$ python3 -q
>>> import numpy as np
>>> np.set_printoptions(suppress=True, linewidth=200)
>>> def tidy(a):
...     return np.round(a, 4) + 0
... 
>>> basis = np.sign(np.array([[0, 7, 5, 9], [5, 5, 2, 5], [0, 0, 9, 7], [8, 4, 5, 7]]))
>>> other = (np.tril(basis, -1) + np.eye(4)) @ (np.triu(basis, 1) + np.eye(4))
>>> w = np.array([4, 4, 2, 3])
>>> data = np.rint(other * w @ np.linalg.inv(other)) + 0
>>> data
array([[ 4., -1., -3.,  1.],
       [ 0.,  2., -6.,  2.],
       [ 0., -1.,  1.,  1.],
       [ 0., -2., -8.,  6.]])
>>> C2 = data.T @ data
>>> tidy(np.linalg.svd(data, compute_uv=False) ** 2)
array([148.6786,  16.1569,  12.8664,   0.2982])
>>> np.diag(C2)
array([ 16.,  10., 110.,  42.])
>>> np.linalg.matrix_rank(C2)
np.int64(4)
>>> np.trace(C2), (data ** 2).sum()
(np.float64(178.0), np.float64(178.0))
>>> x0 = np.array([-7, -8, 1, 9])
>>> data * x0
array([[-28.,   8.,  -3.,   9.],
       [ -0., -16.,  -6.,  18.],
       [ -0.,   8.,   1.,   9.],
       [ -0.,  16.,  -8.,  54.]])
>>> np.einsum("ij,j->i", data, x0)
array([-14.,  -4.,  18.,  62.])
>>> data @ np.ones(4)
array([ 1., -2.,  1., -4.])
>>> f = np.array([-2, 3, 1, -3])
>>> other = data + np.outer(f, np.eye(4)[1])
>>> other
array([[ 4., -3., -3.,  1.],
       [ 0.,  5., -6.,  2.],
       [ 0.,  0.,  1.,  1.],
       [ 0., -5., -8.,  6.]])
>>> tidy(np.linalg.det(other) / np.linalg.det(data)), tidy(1 + np.linalg.solve(data, f)[1])
(np.float64(4.5833), np.float64(4.5833))
>>> np.linalg.matrix_rank(other - data)
np.int64(1)
>>> J = np.load("block3.npy")
>>> J
array([[ 0, -2,  0,  1, -1,  1, -2,  1, -1],
       [ 0, -2,  0,  1,  2, -1,  0,  2,  2],
       [-2, -1, -2, -1,  2, -1,  1,  2,  0],
       [ 2, -1, -2,  1, -1,  0,  0,  2,  1],
       [ 2,  1, -2, -1,  2,  0,  2,  1, -2],
       [ 0,  0,  2,  1,  0,  2, -1,  2,  2],
       [ 0, -1,  2, -2,  2, -2, -2,  0, -1],
       [ 1,  0, -1,  1,  2, -1,  2,  2,  2],
       [-1, -2, -2,  0,  0, -1,  1,  0,  0],
       [-2,  1, -2, -1, -2, -2, -1,  2,  1]])
>>> x0 = np.array([0, 2, -2, 1, 1, 0, -2, -2, 0])
>>> rhs = J @ x0
>>> tidy(np.linalg.pinv(J) @ J)
array([[1., 0., 0., 0., 0., 0., 0., 0., 0.],
       [0., 1., 0., 0., 0., 0., 0., 0., 0.],
       [0., 0., 1., 0., 0., 0., 0., 0., 0.],
       [0., 0., 0., 1., 0., 0., 0., 0., 0.],
       [0., 0., 0., 0., 1., 0., 0., 0., 0.],
       [0., 0., 0., 0., 0., 1., 0., 0., 0.],
       [0., 0., 0., 0., 0., 0., 1., 0., 0.],
       [0., 0., 0., 0., 0., 0., 0., 1., 0.],
       [0., 0., 0., 0., 0., 0., 0., 0., 1.]])
>>> rng = np.random.default_rng(56502)
>>> rhs = rhs + 0.3 * rng.normal(size=10)
>>> tidy(rhs)
array([-2.0608, -5.0564, -2.59  , -1.8655,  1.4091, -4.8567, -2.0752, -2.9385, -1.7453,  0.5055])
>>> coef, *_ = np.linalg.lstsq(J, rhs)
>>> tidy(np.linalg.norm(rhs - J @ coef))
np.float64(0.0964)
>>> tidy(coef)
array([ 0.0491,  1.8057, -1.9848,  0.6941,  0.9764,  0.2209, -1.8086, -1.9619,  0.0528])
>>> tidy(J.T @ (rhs - J @ coef))
array([0., 0., 0., 0., 0., 0., 0., 0., 0.])
>>> coef.round()
array([ 0.,  2., -2.,  1.,  1.,  0., -2., -2.,  0.])
